>>> import numpy as np
>>> import numpy.linalg as la
>>> np.set_printoptions(suppress=True, linewidth=200)
>>> K = np.array([[-1.0, 0.0, -2.0, 0.0, -2.0, 0.0, -2.0, -2.0],
...     [0.0, -1.0, 0.0, -2.0, 0.0, -2.0, 0.0, 0.0],
...     [-2.0, 0.0, -1.0, 0.0, -2.0, 0.0, -2.0, -2.0],
...     [0.0, -2.0, 0.0, -1.0, 0.0, -2.0, 0.0, 0.0],
...     [-2.0, 0.0, -2.0, 0.0, -1.0, 0.0, -2.0, -2.0],
...     [0.0, -2.0, 0.0, -2.0, 0.0, -1.0, 0.0, 0.0],
...     [-2.0, 0.0, -2.0, 0.0, -2.0, 0.0, -1.0, -2.0],
...     [-2.0, 0.0, -2.0, 0.0, -2.0, 0.0, -2.0, -1.0]])
>>> print(K)
[[-1.  0. -2.  0. -2.  0. -2. -2.]
 [ 0. -1.  0. -2.  0. -2.  0.  0.]
 [-2.  0. -1.  0. -2.  0. -2. -2.]
 [ 0. -2.  0. -1.  0. -2.  0.  0.]
 [-2.  0. -2.  0. -1.  0. -2. -2.]
 [ 0. -2.  0. -2.  0. -1.  0.  0.]
 [-2.  0. -2.  0. -2.  0. -1. -2.]
 [-2.  0. -2.  0. -2.  0. -2. -1.]]
>>> print([round(float(la.det(K[:i, :i])), 2) + 0 for i in range(1, 9)])
[-1.0, 1.0, 3.0, 9.0, 15.0, 25.0, 35.0, 45.0]
>>> r0, v = K[2], K[4]
>>> print(r0 @ v)
16.0
>>> pr = (r0 @ v) / (r0 @ r0) * r0
>>> print(np.round(v - pr, 2))
[-0.12  0.   -1.06  0.    0.88  0.   -0.12 -0.12]
>>> print(np.outer(r0, v))
[[ 4. -0.  4. -0.  2. -0.  4.  4.]
 [-0.  0. -0.  0. -0.  0. -0. -0.]
 [ 2. -0.  2. -0.  1. -0.  2.  2.]
 [-0.  0. -0.  0. -0.  0. -0. -0.]
 [ 4. -0.  4. -0.  2. -0.  4.  4.]
 [-0.  0. -0.  0. -0.  0. -0. -0.]
 [ 4. -0.  4. -0.  2. -0.  4.  4.]
 [ 4. -0.  4. -0.  2. -0.  4.  4.]]
>>> print(pr.round(2))
[-1.88  0.   -0.94  0.   -1.88  0.   -1.88 -1.88]
>>> print(la.matrix_rank(np.outer(r0, v)))
1
>>> left, sigma, VT = la.svd(K, full_matrices=False)
>>> print(np.round(np.cumsum(sigma ** 2) / np.sum(sigma ** 2), 2))
[0.72 0.95 0.96 0.96 0.97 0.98 0.99 1.  ]
>>> print(np.round(left.T @ left, 2) + 0)
[[1. 0. 0. 0. 0. 0. 0. 0.]
 [0. 1. 0. 0. 0. 0. 0. 0.]
 [0. 0. 1. 0. 0. 0. 0. 0.]
 [0. 0. 0. 1. 0. 0. 0. 0.]
 [0. 0. 0. 0. 1. 0. 0. 0.]
 [0. 0. 0. 0. 0. 1. 0. 0.]
 [0. 0. 0. 0. 0. 0. 1. 0.]
 [0. 0. 0. 0. 0. 0. 0. 1.]]
>>> print(np.round(np.abs(VT[0]), 2))
[0.45 0.   0.45 0.   0.45 0.   0.45 0.45]
>>> print(np.round(VT @ VT.T, 2) + 0)
[[1. 0. 0. 0. 0. 0. 0. 0.]
 [0. 1. 0. 0. 0. 0. 0. 0.]
 [0. 0. 1. 0. 0. 0. 0. 0.]
 [0. 0. 0. 1. 0. 0. 0. 0.]
 [0. 0. 0. 0. 1. 0. 0. 0.]
 [0. 0. 0. 0. 0. 1. 0. 0.]
 [0. 0. 0. 0. 0. 0. 1. 0.]
 [0. 0. 0. 0. 0. 0. 0. 1.]]
>>> print(np.allclose(left * sigma @ VT, K))
True
>>> print(round(np.sqrt((sigma ** 2).sum()), 2), np.round(la.norm(K), 2))
10.58 10.58
>>> print(np.round(sigma / sigma[0], 2))
[1.   0.56 0.11 0.11 0.11 0.11 0.11 0.11]
